$ python -q
>>> import numpy as np
>>> np.set_printoptions(precision=2, suppress=True, linewidth=200)
>>> W0 = np.array([[1, -2, 1], [3, -3, -2], [2, -1, 1], [1, -2, 2]])
>>> W0[3] = W0[2]
>>> print(W0)
[[ 1 -2  1]
 [ 3 -3 -2]
 [ 2 -1  1]
 [ 2 -1  1]]
>>> x0 = np.array([2, 0, 0])
>>> print(np.einsum("ij,j->i", W0, x0))
[2 6 4 4]
>>> print(W0 @ np.ones(3))
[ 0. -2.  2.  2.]
>>> print(W0 * x0)
[[2 0 0]
 [6 0 0]
 [4 0 0]
 [4 0 0]]
>>> print(np.linalg.norm(W0 @ x0) <= np.linalg.norm(W0, 2) * np.linalg.norm(x0) + 1e-9)
True
>>> print((W0 @ x0).argmax())
1
>>> M = np.array([[4.0, 0.0, 0.0], [0.0, 2.0, -2.0], [0.0, 0.0, -1.0]])
>>> rng = np.random.default_rng(765828)
>>> idx = rng.permutation(3)
>>> print(idx)
[2 1 0]
>>> M2 = M[idx][:, idx]
>>> print(round(float(np.linalg.det(M2)), 2), round(float(np.linalg.det(M[idx])), 2))
-8.0 8.0
>>> print(np.sort(np.abs(np.linalg.eigvals(M2))))
[1. 2. 4.]
>>> print(np.diag(M2))
[-1.  2.  4.]
>>> print(np.trace(M2))
5.0
>>> M2 = M / np.sqrt((M ** 2).mean(axis=1, keepdims=True))
>>> print(M - M.mean(axis=1, keepdims=True))
[[ 2.67 -1.33 -1.33]
 [ 0.    2.   -2.  ]
 [ 0.33  0.33 -0.67]]
>>> print(np.linalg.norm(M2, axis=1))
[1.73 1.73 1.73]
>>> print(M2[1])
[ 0.    1.22 -1.22]
>>> J = np.load("block12.npy")
>>> print(J)
[[ 2 -2  2  2]
 [ 2  2 -2  2]
 [ 2  2  2 -2]
 [-2  2  2  2]]
>>> idx = rng.permutation(4)
>>> M2 = J[:, idx] * rng.choice([-1, 1], 4)
>>> print(M2)
[[-2  2  2  2]
 [-2 -2  2 -2]
 [ 2 -2  2  2]
 [-2 -2 -2  2]]
>>> Uu, _, Vh = np.linalg.svd(J.T @ M2)
>>> print(idx)
[3 1 0 2]
>>> u = np.array([1, -3, 1, 2])
>>> M2 = J + np.outer(u, np.eye(4)[3])
>>> print(M2)
[[ 2. -2.  2.  3.]
 [ 2.  2. -2. -1.]
 [ 2.  2.  2. -1.]
 [-2.  2.  2.  4.]]
>>> P = W0 @ np.linalg.solve(W0.T @ W0, W0.T)
>>> print(np.round((np.eye(4) - P) @ W0, 2) + 0)
[[0. 0. 0.]
 [0. 0. 0.]
 [0. 0. 0.]
 [0. 0. 0.]]
>>> print(np.allclose(P @ P, P))
True
>>> print(P @ W0[:, 2])
[ 1. -2.  1.  1.]
>>> M2 = np.array([[3, 5, 0], [4, 4, 4], [4, 0, 2], [0, 4, 1]])
>>> basis = np.array([[2, 2, -2, -1], [-1, -2, -1, 1], [-1, -2, -2, 0]])
>>> data = M2 @ basis
>>> print(data)
[[  1  -4 -11   2]
 [  0  -8 -20   0]
 [  6   4 -12  -4]
 [ -5 -10  -6   4]]
>>> P = np.triu(np.array([[0, 1, 0, 1], [1, 0, 2, 1], [2, 1, 2, 1], [2, 0, 2, 2]]), 1) + np.eye(4)
>>> M2 = P @ data @ np.linalg.inv(P)
>>> print(np.trace(M2), np.trace(data))
-15.0 -15
>>> print(round(np.linalg.det(M2), 2))
0.0
>>> print(P @ data - data @ P)
[[ -5. -19. -18.  18.]
 [  7.  -2. -14.  24.]
 [ -5. -16. -14.   6.]
 [  0.   5.  20.  21.]]
>>> Uu, sig, Vh = np.linalg.svd(data)
>>> print(np.argmax(sig[:-1] / (sig[1:] + 1e-6)) + 1)
3
>>> print(sig.round(2) + 0)
[27.97 14.45  2.    0.  ]
>>> M2 = Uu[:, :3] @ np.diag(sig[:3]) @ Vh[:3]
>>> print(np.linalg.matrix_rank(M2))
3
>>> print(M2.round(2) + 0)
[[  1.  -4. -11.   2.]
 [  0.  -8. -20.   0.]
 [  6.   4. -12.  -4.]
 [ -5. -10.  -6.   4.]]
>>> print(round(float(np.linalg.norm(data - M2, 2)), 2), round(float(sig[3]), 2))
0.0 0.0
>>> K = np.load("sample9.npy")
>>> print(K)
[[ 0  1 -2  0]
 [ 0  0  1  0]
 [ 0  0  0 -2]
 [ 0  0  0  0]]
>>> blk = np.stack([K, -1 * K, K[::-1]])
>>> print(np.linalg.matrix_rank(blk))
[3 3 3]
>>> print((blk @ K.T).shape)
(3, 4, 4)
>>> print(np.linalg.matrix_rank(blk.reshape(3, -1)))
2
>>> print(blk.sum(axis=0))
[[ 0  0  0  0]
 [ 0  0  0 -2]
 [ 0  0  1  0]
 [ 0  1 -2  0]]
>>> print(np.einsum("bij,cij->bc", blk, blk))
[[ 10 -10   0]
 [-10  10   0]
 [  0   0  10]]
>>> print(np.linalg.norm(blk, axis=(1, 2)))
[3.16 3.16 3.16]
>>> print(blk.shape)
(3, 4, 4)
>>> x0 = np.array([1, -1, 2, 1])
>>> print(K @ np.ones(4))
[-1.  1. -2.  0.]
>>> print(K * x0)
[[ 0 -1 -4  0]
 [ 0  0  2  0]
 [ 0  0  0 -2]
 [ 0  0  0  0]]
>>> print((K @ x0).argmax())
1
>>> print(np.linalg.norm(K @ x0) <= np.linalg.norm(K, 2) * np.linalg.norm(x0) + 1e-9)
True
>>> print((K * x0).sum(axis=1))
[-5  2 -2  0]
>>> print(np.sign((K @ x0).round(6)))
[-1  1 -1  0]
>>> arr = np.array([[0, 0, 0],
...     [0, 3, 1],
...     [0, 0, 0],
...     [0, 0, 0],
...     [0, 0, 0],
...     [0, 0, 0],
...     [0, 0, 0],
...     [0, 0, 0],
...     [0, 3, 1],
...     [0, 0, 1],
...     [0, 0, 0],
...     [0, 3, 1],
...     [0, 0, 1],
...     [0, 0, 0],
...     [0, 0, 0],
...     [0, 0, 0],
...     [0, 0, 0]])
>>> print(arr)
[[0 0 0]
 [0 3 1]
 [0 0 0]
 [0 0 0]
 [0 0 0]
 [0 0 0]
 [0 0 0]
 [0 0 0]
 [0 3 1]
 [0 0 1]
 [0 0 0]
 [0 3 1]
 [0 0 1]
 [0 0 0]
 [0 0 0]
 [0 0 0]
 [0 0 0]]
>>> Uu, sig, Vh = np.linalg.svd(arr)
>>> evecs = Vh[:(sig > 1e-8).sum()]
>>> x0 = arr[14] + -3 * arr[11] + rng.integers(2) * np.eye(3)[2]
>>> print(x0)
[ 0. -9. -2.]
>>> print(np.allclose(evecs.T @ evecs @ x0, x0))
True
>>> print(np.round(evecs.T @ evecs, 2) + 0)
[[0. 0. 0.]
 [0. 1. 0.]
 [0. 0. 1.]]
>>> print(np.linalg.matrix_rank(np.vstack([arr, x0])))
2
>>> print(np.diag(evecs.T @ evecs))
[0. 1. 1.]
>>> print(np.linalg.lstsq(arr[:-1].T, arr[-1])[2])
2
>>> print(np.abs(np.diag(np.linalg.qr(arr)[1])) > 1e-9)
[False  True  True]
>>> print(np.round(np.trace(np.linalg.pinv(arr) @ arr), 2))
2.0
>>> print(np.allclose(arr[:-1].T @ np.linalg.lstsq(arr[:-1].T, arr[-1])[0], arr[-1]))
True
>>> print(np.unique(arr.round(6), axis=0).shape)
(3, 3)
>>> try:
...     np.linalg.inv(arr)
... except np.linalg.LinAlgError as e:
...     print("failed:", e)
... 
failed: Last 2 dimensions of the array must be square
>>> rank = np.linalg.matrix_rank(arr)
>>> print(rank)
2
>>> ns = np.linalg.svd(arr)[2][rank:].T
>>> print(ns.shape)
(3, 1)
>>> print(arr @ ns)
[[0.]
 [0.]
 [0.]
 [0.]
 [0.]
 [0.]
 [0.]
 [0.]
 [0.]
 [0.]
 [0.]
 [0.]
 [0.]
 [0.]
 [0.]
 [0.]
 [0.]]
>>> print([int(np.linalg.matrix_rank(arr[:i])) for i in range(1, len(arr) + 1)])
[0, 1, 1, 1, 1, 1, 1, 1, 1, 2, 2, 2, 2, 2, 2, 2, 2]
>>> print([int(np.linalg.matrix_rank(np.delete(arr, i, axis=0))) for i in range(17)])
[2, 2, 2, 2, 2, 2, 2, 2, 2, 2, 2, 2, 2, 2, 2, 2, 2]
>>> u = np.array([-2, 2, 0])
>>> X = 5 * np.eye(3) + np.outer(u, u)
>>> print(X)
[[ 9. -4.  0.]
 [-4.  9.  0.]
 [ 0.  0.  5.]]
>>> idx = rng.permutation(3)
>>> M2 = X[:, idx] * rng.choice([-1, 1], 3)
>>> print(M2)
[[-4. -9.  0.]
 [ 9.  4.  0.]
 [ 0. -0.  5.]]
>>> Uu, _, Vh = np.linalg.svd(X.T @ M2)
>>> print(np.round(np.linalg.lstsq(X, M2)[0], 2) + 0)
[[ 0. -1.  0.]
 [ 1.  0.  0.]
 [ 0.  0.  1.]]
>>> print(np.round(Uu @ Vh, 2) + 0)
[[ 0. -1.  0.]
 [ 1.  0.  0.]
 [ 0.  0.  1.]]
>>> x0 = np.array([2, 0, 1, 2])
>>> y = J @ x0
>>> print(y)
[10  6  2  2]
>>> print(np.linalg.solve(J, -3 * y))
[-6.  0. -3. -6.]
>>> print(np.linalg.solve(J, J[:, 1]))
[0. 1. 0. 0.]
>>> print(np.linalg.solve(J.T, J[3]))
[0. 0. 0. 1.]
>>> print(np.linalg.solve(J, y))
[2. 0. 1. 2.]
>>> print(np.linalg.solve(J, y + J[:, 0]))
[3. 0. 1. 2.]
>>> w, evecs = np.linalg.eig(X)
>>> print(X @ evecs[:, 0] - w[0] * evecs[:, 0])
[0. 0. 0.]
>>> print(np.sort(np.linalg.eigvals(X.T)))
[ 5.  5. 13.]
>>> print(w)
[13.  5.  5.]
>>> O, Rm = np.linalg.qr(X)
>>> print(O @ Rm)
[[ 9. -4.  0.]
 [-4.  9.  0.]
 [ 0.  0.  5.]]
>>> print(O)
[[-0.91  0.41  0.  ]
 [ 0.41  0.91  0.  ]
 [-0.   -0.    1.  ]]
>>> print(np.abs(np.diag(Rm)))
[9.85 6.6  5.  ]
>>> print(np.round(O.T @ O, 2) + 0)
[[1. 0. 0.]
 [0. 1. 0.]
 [0. 0. 1.]]
>>> print(Rm)
[[-9.85  7.31  0.  ]
 [ 0.    6.6   0.  ]
 [ 0.    0.    5.  ]]
>>> M2 = X / np.sqrt((X ** 2).mean(axis=1, keepdims=True))
>>> print(X - X.mean(axis=1, keepdims=True))
[[ 7.33 -5.67 -1.67]
 [-5.67  7.33 -1.67]
 [-1.67 -1.67  3.33]]
>>> print(np.linalg.matrix_rank(M2) == np.linalg.matrix_rank(X))
True
>>> print(M2[0])
[ 1.58 -0.7   0.  ]
>>> print(np.linalg.norm(M2, axis=1))
[1.73 1.73 1.73]
>>> m1 = np.array([[2, 0, 0, 0], [0, -1, 0, 0], [0, 0, 2, 0], [0, 0, 0, -1]])
>>> print(m1)
[[ 2  0  0  0]
 [ 0 -1  0  0]
 [ 0  0  2  0]
 [ 0  0  0 -1]]
>>> M2 = m1[0, 0] * m1[1:] - np.outer(m1[1:, 0], m1[0])
>>> print(M2)
[[ 0 -2  0  0]
 [ 0  0  4  0]
 [ 0  0  0 -2]]
>>> print(m1[:, 0] / m1[0, 0])
[1. 0. 0. 0.]
>>> print(np.flatnonzero(~M2.round(6).any(axis=1)))
[]
